% python3 -q
>>> import numpy as np
>>> np.set_printoptions(precision=2, suppress=True, linewidth=120, sign=" ")
>>> J = 4 * np.eye(4) + np.eye(4, k=1)
>>> J
array([[ 4.,  1.,  0.,  0.],
       [ 0.,  4.,  1.,  0.],
       [ 0.,  0.,  4.,  1.],
       [ 0.,  0.,  0.,  4.]])
>>> # triangular, det is the product of the diagonal
>>> w1 = np.array([[1, 3, -1], [0, -1, -2], [-3, -1, 2], [0, 2, 2]])
>>> coef = np.array([9, 0, 3])
>>> act = np.maximum(J @ w1 + coef, 0)
>>> (act > 0).astype(int)
array([[ 1,  1,  0],
       [ 1,  0,  0],
       [ 0,  0,  1],
       [ 1,  1,  1]])
>>> (act > 0).mean(axis=0)
array([ 0.75,  0.5 ,  0.5 ])
>>> W2 = np.array([[0, 3], [3, 0], [2, 3]])
>>> w1 @ W2
array([[ 7,  0],
       [-7, -6],
       [ 1, -3],
       [10,  6]])
>>> act @ W2
array([[ 33.,  39.],
       [  0.,  18.],
       [ 26.,  39.],
       [ 46.,  60.]])
>>> K = np.load("w.npy")
>>> K.round(2) + 0
array([[ 0.03,  0.06,  0.09,  0.  ,  0.06, -0.01,  0.12,  0.01,  0.  , -0.02],
       [ 0.06,  0.14,  0.17, -0.02,  0.09, -0.03,  0.26, -0.05,  0.05, -0.06],
       [ 0.09,  0.17,  0.24,  0.03,  0.19, -0.01,  0.32,  0.08, -0.01, -0.06],
       [ 0.  , -0.02,  0.03,  0.09,  0.11,  0.04, -0.04,  0.22, -0.13,  0.04],
       [ 0.06,  0.09,  0.19,  0.11,  0.24,  0.03,  0.17,  0.26, -0.14, -0.01],
       [-0.01, -0.03, -0.01,  0.04,  0.03,  0.02, -0.06,  0.09, -0.06,  0.02],
       [ 0.12,  0.26,  0.32, -0.04,  0.17, -0.06,  0.49, -0.1 ,  0.1 , -0.11],
       [ 0.01, -0.05,  0.08,  0.22,  0.26,  0.09, -0.1 ,  0.53, -0.31,  0.08],
       [ 0.  ,  0.05, -0.01, -0.13, -0.14, -0.06,  0.1 , -0.31,  0.19, -0.06],
       [-0.02, -0.06, -0.06,  0.04, -0.01,  0.02, -0.11,  0.08, -0.06,  0.03]])
>>> # applying it twice changes nothing
>>> x0 = np.array([5, 5, 4, 5, 5, 1, 1, 4, 1, 2])
>>> np.round(np.trace(K), 2)
np.float64(2.0)
>>> r0, g = K[2], K[0]
>>> np.round(r0 @ r0, 2)
np.float64(0.24)
>>> pr = (r0 @ g) / (r0 @ r0) * r0
>>> round(np.linalg.norm(r0 + g) ** 2 + np.linalg.norm(r0 - g) ** 2, 2)
np.float64(0.55)
>>> np.linalg.matrix_rank(np.outer(r0, g))
np.int64(1)
>>> (g - pr) @ r0
np.float64(0.0)
>>> np.round(g - pr, 2) + 0
array([ 0.  ,  0.  ,  0.  , -0.01, -0.01,  0.  ,  0.01, -0.01,  0.01,  0.  ])
>>> round(float(np.trace(np.linalg.pinv(K) @ K)), 2)
2.0
>>> np.round(K @ np.linalg.pinv(K) @ K, 2) + 0
array([[ 0.03,  0.06,  0.09,  0.  ,  0.06, -0.01,  0.12,  0.01,  0.  , -0.02],
       [ 0.06,  0.14,  0.17, -0.02,  0.09, -0.03,  0.26, -0.05,  0.05, -0.06],
       [ 0.09,  0.17,  0.24,  0.03,  0.19, -0.01,  0.32,  0.08, -0.01, -0.06],
       [ 0.  , -0.02,  0.03,  0.09,  0.11,  0.04, -0.04,  0.22, -0.13,  0.04],
       [ 0.06,  0.09,  0.19,  0.11,  0.24,  0.03,  0.17,  0.26, -0.14, -0.01],
       [-0.01, -0.03, -0.01,  0.04,  0.03,  0.02, -0.06,  0.09, -0.06,  0.02],
       [ 0.12,  0.26,  0.32, -0.04,  0.17, -0.06,  0.49, -0.1 ,  0.1 , -0.11],
       [ 0.01, -0.05,  0.08,  0.22,  0.26,  0.09, -0.1 ,  0.53, -0.31,  0.08],
       [ 0.  ,  0.05, -0.01, -0.13, -0.14, -0.06,  0.1 , -0.31,  0.19, -0.06],
       [-0.02, -0.06, -0.06,  0.04, -0.01,  0.02, -0.11,  0.08, -0.06,  0.03]])
>>> np.abs(np.diag(np.linalg.qr(K)[1])) > 1e-9
array([ True,  True, False, False, False, False, False, False, False, False])
>>> A = np.loadtxt("sample2.csv", delimiter=",")
>>> A
array([[-5., -4., -5., -1.,  3.,  4., -1.],
       [ 4.,  2., -1., -3., -3., -1., -4.],
       [-2., -2.,  5., -3., -5., -5., -3.],
       [-4., -5., -3., -1.,  0.,  3., -2.],
       [-1.,  5.,  5.,  3., -4., -1., -4.],
       [ 0., -1.,  0., -5.,  0.,  0.,  3.],
       [ 3., -1., -2., -5.,  2., -5.,  1.]])
>>> Q, V = np.linalg.qr(A[:, :3])[0], np.linalg.qr(A[:, 3:])[0]
>>> sig = np.linalg.svd(Q.T @ V, compute_uv=False)
>>> sig
array([ 1.  ,  0.82,  0.33])
>>> mat = np.load("test4.npy")
>>> mat
array([[  0,   0,   0,   0,  11,   0,  36,   0,  18,  10],
       [  0,  60,   0,   5,   0,  18,  86,   0,   0,   0],
       [  0,   0,   0,   0,   0,   0,   2,   0,  55,   0],
       [  0,   7,   0,   3,  27,   0,  69,   0,   0,  18],
       [  0,   0,   0,   0,   0,  28,   0,   0,  55,   0],
       [  0,   3,   0,   0,  38,   0,   0,  23,  19,   0],
       [  0,   0,   0,   1,   0,   0,  41,   0,  52,  34],
       [  0,   0,   0,   0,   0,   0,  12,   0,  45,   0],
       [  0,   0,   0,   0,   0,  32,   0,   0,  40,   0],
       [  0,   0,   0,   0,   1,   0,   1,   0,  11,   0],
       [  0,  77,   0,   0,  34,   0,  49,  15,   0,   0],
       [  0,   0,   0,   0,   4,   0,  18,   0,  15,   0],
       [  0,  10,   0,   0,  18,   0,   0,  13,  21,   0],
       [  0,   5,   0,   0,  25,   0,  85,   0,   0,  13],
       [  0,  10,   0,   0,   5,   0,  18,   0,   9,   0],
       [  0,   0,   0,   0,  12,   0,   0,  14,  28,   0],
       [  0,  57,   0,   0,  23,   0,  59,   2,   0,   0]])
>>> # rank 8
>>> left, sig, vt = np.linalg.svd(mat)
>>> np.argmax(sig[:-1] / (sig[1:] + 1e-6)) + 1
np.int64(8)
>>> A2 = left[:, :8] @ np.diag(sig[:8]) @ vt[:8]
>>> np.linalg.matrix_rank(mat, rtol=0.05)
np.int64(7)
>>> round(float(np.linalg.norm(mat - A2) / np.linalg.norm(mat)), 2)
0.0
>>> round(float(np.abs(mat - A2).max()), 2)
0.0
>>> arr = np.load("case9.npy")
>>> arr
array([[-0.95, -0.95, -0.15,  0.73, -0.98, -0.8 , -0.46],
       [-0.87,  0.98,  0.94,  0.89,  0.79,  0.18, -0.49],
       [ 0.08,  0.65,  0.82,  0.77,  0.83,  0.83, -0.97],
       [-1.  , -0.54,  0.95,  1.  , -0.99, -0.88, -0.96],
       [-0.98, -0.03,  0.56,  0.86, -0.9 , -0.83,  0.12],
       [ 0.99,  0.95, -0.65, -0.97,  0.98,  0.65,  0.97],
       [-0.85, -0.89, -0.49,  0.21, -0.96, -0.84,  0.5 ],
       [-0.11,  0.5 ,  0.72,  0.69,  0.64,  0.65, -0.91],
       [-0.35, -0.85, -0.48, -0.05, -0.82, -0.47,  0.07],
       [ 0.63, -0.94, -0.74, -0.53, -0.65,  0.07, -0.32],
       [ 0.24,  0.81,  0.92,  0.87,  0.94,  0.94, -0.99],
       [ 1.  ,  0.83, -0.66, -0.97,  0.99,  0.87,  0.77],
       [ 0.94, -1.  , -1.  , -0.99, -0.99, -0.81,  0.94],
       [-0.12, -0.42, -0.32, -0.18, -0.47, -0.33,  0.35],
       [ 0.14, -0.24,  0.68,  0.75,  0.52,  0.81, -0.98],
       [-1.  ,  0.9 ,  0.99,  1.  , -0.67, -0.65, -0.91],
       [ 0.89,  0.74,  0.62,  0.14,  0.97,  0.94, -0.94],
       [-0.22, -1.  , -0.64,  0.72, -0.99,  0.39, -1.  ],
       [ 1.  ,  0.95, -0.82, -1.  ,  1.  ,  0.93,  0.96],
       [ 0.99, -0.5 , -0.99, -1.  ,  0.19, -0.48,  1.  ],
       [ 0.98, -0.87, -0.89, -0.93,  0.27,  0.55,  0.25],
       [ 0.88, -0.69,  0.93,  0.95,  0.95,  1.  , -1.  ],
       [ 0.96,  0.12, -0.97, -0.99,  0.19, -0.69,  1.  ],
       [-0.06, -0.99, -0.26,  0.64, -0.89,  0.49, -0.99],
       [-0.05, -0.91, -0.71, -0.41, -0.86, -0.53,  0.38],
       [ 0.02,  0.77,  0.9 ,  0.86,  0.9 ,  0.89, -0.99],
       [ 0.98,  0.14, -0.17, -0.66,  0.95,  0.93, -0.82]])
>>> A2 = np.c_[arr[:, :6] @ np.array([[2, 0, 2, 2, 0, 3],
...     [2, 1, 3, 3, 1, 2],
...     [1, 2, 3, 2, 3, 0],
...     [0, 3, 2, 2, 1, 2],
...     [3, 0, 0, 0, 1, 1],
...     [3, 1, 2, 1, 1, 3]]), np.array([0, 0, 1, -1, -2, 0, -1, 1, 1, 0, 2, 0, 1, 1, -1, -1, 1, 2, 0, 0, -2, 2, -2, -1, -1, 1, 0])]
>>> A2
array([[-9.29,  0.14, -5.34, -4.39, -2.45, -6.67,  0.  ],
       [ 4.07,  5.71,  6.16,  5.04,  5.66,  2.46,  0.  ],
       [ 7.26,  5.43,  7.77,  6.12,  5.54,  6.4 ,  1.  ],
       [-7.74,  3.48, -0.53, -0.6 ,  1.44, -5.71, -1.  ],
       [-6.65,  2.84, -0.31, -0.04,  0.78, -4.67, -2.  ],
       [ 8.12, -2.61,  2.24,  2.24, -0.34,  5.86,  0.  ],
       [-9.37, -2.08, -7.1 , -5.77, -3.95, -7.39, -1.  ],
       [ 5.37,  4.66,  6.12,  4.75,  4.64,  4.64,  1.  ],
       [-6.75, -2.43, -5.73, -4.78, -3.63, -5.08,  1.  ],
       [-3.1 , -3.94, -4.7 , -4.03, -4.27, -1.49,  0.  ],
       [ 8.66,  6.2 ,  9.29,  7.43,  6.32,  7.84,  2.  ],
       [ 8.58, -2.53,  2.31,  2.1 , -0.26,  6.32,  0.  ],
       [-6.52, -6.78, -7.72, -5.91, -6.79, -4.58,  1.  ],
       [-3.8 , -1.93, -3.48, -2.83, -2.36, -3.02,  1.  ],
       [ 4.47,  4.18,  4.72,  3.23,  3.88,  4.39, -1.  ],
       [-3.17,  5.23,  4.37,  4.03,  3.55, -1.82, -1.  ],
       [ 9.61,  3.34,  8.02,  6.46,  4.65,  8.22,  1.  ],
       [-4.88,  0.27, -3.14, -2.89, -2.8 , -1.04,  2.  ],
       [ 8.87, -2.76,  2.25,  2.14, -0.58,  6.69,  0.  ],
       [-0.88, -5.96, -5.45, -3.98, -4.76, -1.28,  0.  ],
       [ 1.79, -4.89, -4.08, -3.74, -3.65,  1.26, -2.  ],
       [ 7.16,  5.02,  6.38,  4.45,  5.  ,  7.11,  2.  ],
       [-0.31, -5.48, -3.99, -2.33, -4.28, -0.74, -2.  ],
       [-3.56,  0.9 , -1.61, -1.84, -1.53, -0.3 , -1.  ],
       [-6.8 , -4.09, -6.84, -5.6 , -4.84, -5.24, -1.  ],
       [ 7.85,  6.04,  8.55,  6.76,  6.12,  6.89,  1.  ],
       [ 7.71, -1.25,  2.41,  1.65,  0.85,  5.64,  0.  ]])
>>> np.linalg.matrix_rank(np.c_[arr, A2])
np.int64(8)
>>> np.round(np.linalg.norm(A2 - arr @ np.linalg.lstsq(arr, A2)[0], axis=0), 2) + 0
array([ 0.  ,  0.  ,  0.  ,  0.  ,  0.  ,  0.  ,  5.23])
